$ python -q
>>> import numpy as np
>>> np.set_printoptions(precision=2, suppress=True, linewidth=140, sign=" ")
>>> def rd(a):
...     return np.round(a, 2) + 0
... 
>>> X = np.array([[0.0, -1.0, -1.0, 0.0, 2.0],
...     [-1.0, 0.0, 0.0, 0.0, 0.0],
...     [-1.0, 0.0, 0.0, 0.0, 0.0],
...     [0.0, 0.0, 0.0, 0.0, 0.0],
...     [2.0, 0.0, 0.0, 0.0, 0.0]])
>>> # rank 2
>>> rd(np.linalg.eigvalsh(X).min())
np.float64(-2.45)
>>> np.all(np.linalg.eigvalsh(X) > 0)
np.False_
>>> [round(float(np.linalg.det(X[:i, :i])), 2) + 0 for i in range(1, 6)]
[0.0, -1.0, 0.0, 0.0, 0.0]
>>> ev, V = np.linalg.eigh(X)
>>> vec = np.array([-2, -1, 1, 2, -2])
>>> rd(V * np.maximum(ev, 0) @ V.T)
array([[ 1.22, -0.5 , -0.5 ,  0.  ,  1.  ],
       [-0.5 ,  0.2 ,  0.2 ,  0.  , -0.41],
       [-0.5 ,  0.2 ,  0.2 ,  0.  , -0.41],
       [ 0.  ,  0.  ,  0.  ,  0.  ,  0.  ],
       [ 1.  , -0.41, -0.41,  0.  ,  0.82]])
>>> rd(np.linalg.eigvalsh(X[1:, 1:]))
array([ 0.,  0.,  0.,  0.])
>>> vec @ X @ vec
np.float64(16.0)
>>> rd(vec @ X @ vec / (vec @ vec)), rd(ev[0]), rd(ev[-1])
(np.float64(1.14), np.float64(-2.45), np.float64(2.45))
>>> P = np.triu(np.array([[4, -2, 9, 2, -8],
...     [6, 1, 3, -4, 2],
...     [-4, -7, 3, -1, -9],
...     [6, -3, 8, 2, -2],
...     [-7, -1, 2, -6, -9]]), 1) + np.eye(5)
>>> other = P @ X @ np.linalg.inv(P)
>>> np.linalg.matrix_rank(other)
np.int64(2)
>>> np.trace(other), np.trace(X)
(np.float64(0.0), np.float64(0.0))
>>> rd(np.poly(other))
array([ 1.,  0., -6.,  0.,  0.,  0.])
>>> t = np.radians(15)
>>> r_ = np.eye(5)
>>> r_[0, 0] = r_[2, 2] = np.cos(t)
>>> r_[0, 2], r_[2, 0] = -np.sin(t), np.sin(t)
>>> rd(r_)
array([[ 0.97,  0.  , -0.26,  0.  ,  0.  ],
       [ 0.  ,  1.  ,  0.  ,  0.  ,  0.  ],
       [ 0.26,  0.  ,  0.97,  0.  ,  0.  ],
       [ 0.  ,  0.  ,  0.  ,  1.  ,  0.  ],
       [ 0.  ,  0.  ,  0.  ,  0.  ,  1.  ]])
>>> other = X @ r_.T
>>> rd(np.linalg.det(r_)), rd(np.trace(r_))
(np.float64(1.0), np.float64(4.93))
>>> np.allclose(np.linalg.norm(X, axis=1), np.linalg.norm(other, axis=1))
True
>>> rd(np.abs(other - X).max(axis=0))
array([ 0.26,  0.  ,  0.52,  0.  ,  0.  ])
>>> other = np.array([[-1, 2, -3, -1, -1, 3, -1, 3, -2],
...     [2, 3, 0, 1, 1, 2, -2, -2, -1],
...     [3, -1, 3, 1, -2, -2, 0, 3, -3],
...     [1, 3, -2, -2, 0, -3, -3, 2, 2],
...     [-3, 0, -1, -1, 0, 0, 2, 0, -2],
...     [3, 0, 3, -2, -1, -1, -2, -1, -1],
...     [0, -1, 1, -1, -2, -1, -2, -1, -3],
...     [-3, -1, 1, 0, -2, -3, 2, 1, -3],
...     [-2, 2, 3, 2, -2, 1, -2, -2, 1]])
>>> K = np.triu(other, 1)
>>> K
array([[ 0,  2, -3, -1, -1,  3, -1,  3, -2],
       [ 0,  0,  0,  1,  1,  2, -2, -2, -1],
       [ 0,  0,  0,  1, -2, -2,  0,  3, -3],
       [ 0,  0,  0,  0,  0, -3, -3,  2,  2],
       [ 0,  0,  0,  0,  0,  0,  2,  0, -2],
       [ 0,  0,  0,  0,  0,  0, -2, -1, -1],
       [ 0,  0,  0,  0,  0,  0,  0, -1, -3],
       [ 0,  0,  0,  0,  0,  0,  0,  0, -3],
       [ 0,  0,  0,  0,  0,  0,  0,  0,  0]])
>>> np.unique(K.round(6), axis=0).shape
(9, 9)
>>> try:
...     np.linalg.inv(K)
... except np.linalg.LinAlgError as e:
...     print(repr(e))
... 
LinAlgError('Singular matrix')
>>> np.allclose(K[:-1].T @ np.linalg.lstsq(K[:-1].T, K[-1])[0], K[-1])
True
>>> left, sv, Vh = np.linalg.svd(K)
>>> np.argmax(sv[:-1] / (sv[1:] + 1e-6)) + 1
np.int64(7)
>>> other = left[:, :7] @ np.diag(sv[:7]) @ Vh[:7]
>>> rd(np.abs(K - other).max())
np.float64(0.0)
>>> rd(np.linalg.norm(K - other) / np.linalg.norm(K))
np.float64(0.0)
>>> rd(np.linalg.norm(K - other, 2)), rd(sv[7])
(np.float64(0.0), np.float64(0.0))
>>> vec = np.array([0, 0, 3, 3, 0, 1, 0, 3, 3])
>>> K @ np.eye(9)[0]
array([ 0.,  0.,  0.,  0.,  0.,  0.,  0.,  0.,  0.])
>>> np.einsum("ij,j->i", K, vec)
array([ -6,  -4,   1,   9,  -6,  -6, -12,  -9,   0])
>>> K @ vec
array([ -6,  -4,   1,   9,  -6,  -6, -12,  -9,   0])
>>> np.linalg.norm(K @ vec) <= np.linalg.norm(K, 2) * np.linalg.norm(vec) + 1e-9
np.True_
